$ ipython --no-banner

In [1]: import numpy as np

In [2]: np.set_printoptions(precision=2, suppress=True, linewidth=200)

In [3]: tidy = lambda a: np.round(a, 2) + 0

In [4]: J = np.load("run15.npy")

In [5]: print(J)
[[0 0 0 1]
 [0 0 0 0]
 [0 0 0 0]
 [1 0 0 0]]

In [6]: # splits into 3 blocks

In [7]: left, sv, Vh = np.linalg.svd(J, full_matrices=False)

In [8]: print(tidy(np.sqrt((sv ** 2).sum())), tidy(np.linalg.norm(J)))
1.41 1.41

In [9]: print(sv / sv[0])
[1. 1. 0. 0.]

In [10]: print(sv)
[1. 1. 0. 0.]

In [11]: u = np.array([0, 4, 1])

In [12]: print(np.convolve(J[1], u))
[0 0 0 0 0 0]

In [13]: print(np.array([np.convolve(row, u, "same") for row in J]))
[[0 0 0 4]
 [0 0 0 0]
 [0 0 0 0]
 [4 1 0 0]]

In [14]: rng = np.random.default_rng(43657)

In [15]: feats = np.eye(3, dtype=int)[rng.permutation(3)]

In [16]: print(feats)
[[1 0 0]
 [0 1 0]
 [0 0 1]]

In [17]: x0 = np.array([0, 1, 3])

In [18]: print(tidy(np.linalg.eigvalsh(2 * feats - np.eye(3))))
[1. 1. 1.]

In [19]: print((x0 - feats @ x0) @ (feats @ x0))
0

In [20]: print(np.eye(3) - feats)
[[0. 0. 0.]
 [0. 0. 0.]
 [0. 0. 0.]]

In [21]: m1 = np.loadtxt("case6.csv", delimiter=",")

In [22]: print(m1)
[[ 2.  3. -2.  1.]
 [ 0.  3.  1.  1.]
 [ 1.  2. -3. -1.]
 [ 0.  0.  0.  2.]]

In [23]: print(m1.reshape(2, -1))
[[ 2.  3. -2.  1.  0.  3.  1.  1.]
 [ 1.  2. -3. -1.  0.  0.  0.  2.]]

In [24]: m1.reshape(4, 5)
ValueError: cannot reshape array of size 16 into shape (4,5)


In [25]: t3 = m1.reshape(4, 2, -1)

In [26]: print(np.swapaxes(t3, 1, 2)[3])
[[0. 0.]
 [0. 2.]]

In [27]: print(t3.sum(axis=1))
[[ 0.  4.]
 [ 1.  4.]
 [-2.  1.]
 [ 0.  2.]]

In [28]: print(np.einsum("ihd,jhd->hij", t3, t3).shape)
(2, 4, 4)

In [29]: print(t3[:, 0])
[[2. 3.]
 [0. 3.]
 [1. 2.]
 [0. 0.]]

In [30]: other = np.array([[2, 0], [1, 0], [2, 2], [0, 0]])

In [31]: print(np.einsum("ik,kj->ji", m1, other))
[[ 3.  5. -2.  0.]
 [-4.  2. -6.  0.]]

In [32]: print(np.einsum("ij,ij->i", m1, m1))
[18. 11. 15.  4.]

In [33]: print(np.einsum("ik,kj->ij", m1, other))
[[ 3. -4.]
 [ 5.  2.]
 [-2. -6.]
 [ 0.  0.]]

In [34]: np.einsum("ij,ij->", m1, other)
ValueError: operands could not be broadcast together with remapped shapes [original->remapped]: (4,4)->(4,4) (4,2)->(4,2) 


In [35]: x0 = np.ones(3)

In [36]: for _ in range(5):
    ...:     x0 = feats @ x0
    ...:     x0 /= np.linalg.norm(x0)
    ...:     print(round(x0 @ feats @ x0, 2))
    ...: 
1.0
1.0
1.0
1.0
1.0

In [37]: print(tidy(np.linalg.eigvalsh(feats)[-1]))
1.0

In [38]: print(tidy(x0))
[0.58 0.58 0.58]

In [39]: w1 = np.array([[2, 0, 4], [5, 7, 2], [7, 7, 2], [4, 5, 7]])

In [40]: c = np.array([2, 0, 2])

In [41]: H = np.maximum(m1 @ w1 + c, 0)

In [42]: print(H)
[[11. 12. 19.]
 [28. 33. 17.]
 [ 0.  0.  0.]
 [10. 10. 16.]]

In [43]: print(np.linalg.matrix_rank(H))
3

In [44]: print((H > 0).astype(int))
[[1 1 1]
 [1 1 1]
 [0 0 0]
 [1 1 1]]

In [45]: Z = np.array([[-2, -2, -3], [0, -3, -2], [-1, 2, -3]])

In [46]: print(H @ Z)
[[ -41.  -20. -114.]
 [ -73. -121. -201.]
 [   0.    0.    0.]
 [ -36.  -18.  -98.]]

In [47]: other = np.array([[2], [0], [0], [-1]])

In [48]: Z = np.array([[3, 3, -2, 4]])

In [49]: data = other @ Z + 0.1 * rng.normal(size=(4, 4))

In [50]: print(tidy(data))
[[ 6.21  5.87 -4.13  8.01]
 [ 0.02  0.04  0.01  0.01]
 [-0.01 -0.06 -0.12 -0.15]
 [-3.11 -2.81  2.05 -3.98]]

In [51]: other = np.array([[-3, 0, -5], [-2, -1, 3]])

In [52]: Z = np.kron(other, data)

In [53]: print(Z.shape)
(8, 12)

In [54]: print(tidy(np.linalg.norm(Z, 2)), tidy(np.linalg.norm(other, 2) * np.linalg.norm(data, 2)))
84.76 84.76

In [55]: print(np.linalg.matrix_rank(Z))
8

In [56]: left, sv = np.linalg.svd(m1)
ValueError: too many values to unpack (expected 2)


In [57]: left, sv, Vh = np.linalg.svd(m1, full_matrices=False)

In [58]: print(tidy(sv))
[5.67 3.39 1.95 0.69]

In [59]: print(tidy(np.cumsum(sv ** 2) / np.sum(sv ** 2)))
[0.67 0.91 0.99 1.  ]

In [60]: print(np.allclose(left * sv @ Vh, m1))
True

In [61]: print(tidy(sv / sv[0]))
[1.   0.6  0.34 0.12]

In [62]: print(tidy(np.poly(data)))
[ 1.   -2.14  0.14  0.   -0.01]

In [63]: print(tidy(np.einsum("ii->", data)))
2.14

In [64]: print(tidy(np.linalg.det(data.T)))
-0.01

In [65]: X = np.load("w.npy")

In [66]: print(X)
[[ 1 -2  1 -2  1 -2]
 [-3 -1 -3 -1 -3 -1]
 [ 2 -1  2 -1  2 -1]
 [ 1 -2  1 -2  1 -2]
 [-3 -1 -3 -1 -3 -1]
 [ 2 -1  2 -1  2 -1]]

In [67]: left, sv, Vh = np.linalg.svd(X)

In [68]: print(tidy(sv))
[9.21 5.94 0.   0.   0.   0.  ]

In [69]: print(np.argmax(sv[:-1] / (sv[1:] + 1e-6)) + 1)
2

In [70]: other = left[:, :2] @ np.diag(sv[:2]) @ Vh[:2]

In [71]: print(tidy(np.linalg.norm(X - other) / np.linalg.norm(X)))
0.0

In [72]: print(tidy(np.linalg.norm(X - other, 2)), tidy(sv[2]))
0.0 0.0

In [73]: print(tidy(other))
[[ 1. -2.  1. -2.  1. -2.]
 [-3. -1. -3. -1. -3. -1.]
 [ 2. -1.  2. -1.  2. -1.]
 [ 1. -2.  1. -2.  1. -2.]
 [-3. -1. -3. -1. -3. -1.]
 [ 2. -1.  2. -1.  2. -1.]]

In [74]: print(np.linalg.matrix_rank(X, rtol=0.05))
2

In [75]: print(np.unravel_index(np.abs(X).argmax(), X.shape))
(np.int64(1), np.int64(0))

In [76]: print(np.abs(X).max())
3

In [77]: np.linalg.rank(X)
AttributeError: module 'numpy.linalg' has no attribute 'rank'


In [78]: X[:, 6]
IndexError: index 6 is out of bounds for axis 1 with size 6


In [79]: print(np.count_nonzero(X))
36

In [80]: print(X - X[0])
[[ 0  0  0  0  0  0]
 [-4  1 -4  1 -4  1]
 [ 1  1  1  1  1  1]
 [ 0  0  0  0  0  0]
 [-4  1 -4  1 -4  1]
 [ 1  1  1  1  1  1]]

In [81]: print(np.linalg.matrix_rank(X))
2

In [82]: print(X.shape)
(6, 6)

In [83]: other = np.array([[3, 1, 3], [2, 0, 0], [3, 2, 2]])

In [84]: mat = other + other.T

In [85]: print(mat)
[[6 3 6]
 [3 0 2]
 [6 2 4]]

In [86]: other = mat / np.linalg.norm(mat, axis=1, keepdims=True)

In [87]: cov = other @ other.T

In [88]: print(tidy(np.linalg.norm(other, axis=1)))
[1. 1. 1.]

In [89]: print(tidy(np.degrees(np.arccos(np.clip(cov[2, 0], -1, 1)))))
11.49

In [90]: print((np.abs(cov) > 0.9).astype(int))
[[1 1 1]
 [1 1 1]
 [1 1 1]]

In [91]: print(tidy(cov))
[[1.   0.92 0.98]
 [0.92 1.   0.96]
 [0.98 0.96 1.  ]]

In [92]: labels = rng.permutation(3)

In [93]: print(labels)
[0 2 1]

In [94]: other = mat[labels][:, labels]

In [95]: print(tidy(np.linalg.det(other)), tidy(np.linalg.det(mat[labels])))
12.0 -12.0

In [96]: print(np.diag(other))
[6 4 0]

In [97]: print(other)
[[6 6 3]
 [6 4 2]
 [3 2 0]]

In [98]: print(np.allclose(other, mat))
False

In [99]: W0 = np.load("mat.npy")

In [100]: print(W0)
[[0 5 3 5]
 [2 0 2 2]
 [0 5 3 5]]

In [101]: # null space of dimension 2

In [102]: print(feats[:, 1] @ feats[:, 0])
0

In [103]: print(feats.T @ feats)
[[1 0 0]
 [0 1 0]
 [0 0 1]]

In [104]: print(tidy(np.linalg.norm(feats, axis=0)))
[1. 1. 1.]

In [105]: M = np.load("a.npy")

In [106]: print(M)
[[ 3  3  0  2]
 [ 8 10  6  8]
 [20 25 15 20]]

In [107]: # null space of dimension 2

In [108]: left, sv = np.linalg.svd(M)
ValueError: too many values to unpack (expected 2)


In [109]: left, sv, Vh = np.linalg.svd(M, full_matrices=False)

In [110]: print(tidy(Vh @ Vh.T))
[[1. 0. 0.]
 [0. 1. 0.]
 [0. 0. 1.]]

In [111]: print(tidy(sv / sv[0]))
[1.   0.04 0.  ]

In [112]: print(tidy(sv))
[43.96  1.85  0.  ]

In [113]: print(np.abs(left[:, 0]).round(6).argmax())
2

In [114]: print(tidy(left.T @ left))
[[1. 0. 0.]
 [0. 1. 0.]
 [0. 0. 1.]]

In [115]: print(left.shape, sv.shape, Vh.shape)
(3, 3) (3,) (3, 4)

In [116]: print(tidy(np.sqrt((sv ** 2).sum())), tidy(np.linalg.norm(M)))
44.0 44.0

In [117]: t3 = np.stack([M, 2 * M, M[::-1]])

In [118]: print(np.linalg.matrix_rank(t3.reshape(3, -1)))
2

In [119]: print(np.einsum("bij,cij->bc", t3, t3))
[[1936 3872  614]
 [3872 7744 1228]
 [ 614 1228 1936]]

In [120]: print(np.allclose(M[:-1].T @ np.linalg.lstsq(M[:-1].T, M[-1])[0], M[-1]))
True

In [121]: np.linalg.inv(M)
LinAlgError: Last 2 dimensions of the array must be square


In [122]: left, sv, Vh = np.linalg.svd(M)

In [123]: print(tidy(sv))
[43.96  1.85  0.  ]

In [124]: print(np.argmax(sv[:-1] / (sv[1:] + 1e-6)) + 1)
2

In [125]: other = left[:, :2] @ np.diag(sv[:2]) @ Vh[:2]

In [126]: print(tidy(np.abs(M - other).max()))
0.0

In [127]: print(np.linalg.matrix_rank(M, rtol=0.05))
1

In [128]: print(tidy(np.linalg.norm(M - other) / np.linalg.norm(M)))
0.0
